$ python -q
>>> import numpy as np
>>> np.set_printoptions(suppress=True, linewidth=140)
>>> rng = np.random.default_rng(637)
>>> theta = rng.uniform(0, 2 * np.pi, 18)
>>> q, _ = np.linalg.qr(np.array([[-0.5, 0.9], [-2.0, 0.0], [0.5, 0.2]]))
>>> E = 20 * np.c_[np.cos(theta), np.sin(theta)] @ q.T
>>> E.round(3)
array([[ 15.754,  12.318,  -0.263],
       [ 15.466, -10.753,   6.722],
       [ -5.001, -18.802,   4.634],
       [ -4.096, -18.958,   4.882],
       [ 19.123,  -2.845,   5.119],
       [ 19.385,  -1.369,   4.726],
       [-10.92 , -16.548,   2.63 ],
       [  2.795, -18.757,   6.353],
       [ -1.551, -19.163,   5.511],
       [-15.907,  10.146,  -6.635],
       [ 15.405,  12.746,  -0.471],
       [-19.224,  -4.738,  -2.824],
       [-11.542, -16.16 ,   2.373],
       [ 17.353,   9.908,   0.829],
       [-13.456,  13.048,  -6.977],
       [-10.417,  15.543,  -7.064],
       [ 14.21 ,  14.028,  -1.129],
       [ -9.777,  15.96 ,  -7.049]])
>>> np.linalg.cond(E) > 100
np.True_
>>> print(np.argsort(-np.linalg.norm(E, axis=0).round(6), kind="stable")[:3])
[1 0 2]
>>> D = np.linalg.norm(E[:, None] - E[None], axis=-1)
>>> D[16].round(6).argsort(kind="stable")[:4]
array([16, 10,  0, 13])
>>> np.unravel_index(D.round(6).argmax(), D.shape)
(np.int64(1), np.int64(9))
>>> D[:5, :5].round(3)
array([[ 0.   , 24.106, 37.726, 37.398, 16.439],
       [24.106,  0.   , 22.092, 21.292,  8.859],
       [37.726, 22.092,  0.   ,  0.952, 28.929],
       [37.398, 21.292,  0.952,  0.   , 28.263],
       [16.439,  8.859, 28.929, 28.263,  0.   ]])
>>> left, s, vt = np.linalg.svd(E)
>>> np.argmax(s[:-1] / (s[1:] + 1e-6)) + 1
np.int64(2)
>>> s.round(3) + 0
array([62.679, 57.195,  0.   ])
>>> other = left[:, :2] @ np.diag(s[:2]) @ vt[:2]
>>> print(np.linalg.matrix_rank(other))
2
>>> np.round(np.linalg.norm(E - other, 2), 3), np.round(s[2], 3)
(np.float64(0.0), np.float64(0.0))
>>> W0 = np.array([[2, -6, -4], [3, -3, 0], [-1, -3, -4]])
>>> left, s, vt = np.linalg.svd(W0)
>>> evecs = vt[:(s > 1e-8).sum()]
>>> x = W0[1] + 4 * W0[0] + rng.integers(2) * np.eye(3)[0]
>>> x
array([ 11., -27., -16.])
>>> np.allclose(evecs.T @ evecs @ x, x)
True
>>> print(np.round(evecs.T @ evecs, 3))
[[ 0.667 -0.333  0.333]
 [-0.333  0.667  0.333]
 [ 0.333  0.333  0.667]]
>>> np.linalg.matrix_rank(np.vstack([W0, x]))
np.int64(2)
>>> print(round(np.linalg.norm(x - evecs.T @ evecs @ x), 3))
0.0
>>> np.round(np.diag(evecs.T @ evecs), 3)
array([0.667, 0.667, 0.667])
>>> arr = np.load("x.npy")
>>> arr
array([[3, 0],
       [0, 3]])
>>> (arr != 0).astype(int)
array([[1, 0],
       [0, 1]])
>>> def softmax(z):
...     e = np.exp(z - z.max(axis=-1, keepdims=True))
...     return e / e.sum(axis=-1, keepdims=True)
... 
>>> np.round(softmax(arr).sum(axis=1), 3)
array([1., 1.])
>>> np.round(softmax(10 * arr[0]), 3) + 0
array([1., 0.])
>>> scores = arr @ arr.T / np.sqrt(2)
>>> np.round(softmax(scores)[0] @ arr, 3)
array([2.995, 0.005])
>>> Lm = np.linalg.cholesky(arr)
>>> print(np.round(np.prod(np.diag(Lm)) ** 2, 3), round(np.linalg.det(arr), 3))
9.0 9.0
>>> np.round(Lm @ Lm.T, 3)
array([[3., 0.],
       [0., 3.]])
>>> print(Lm.round(3))
[[1.732 0.   ]
 [0.    1.732]]
>>> np.linalg.eigvalsh(arr).min() > 0
np.True_
>>> arr / np.sqrt(np.outer(np.diag(arr), np.diag(arr)))
array([[1., 0.],
       [0., 1.]])
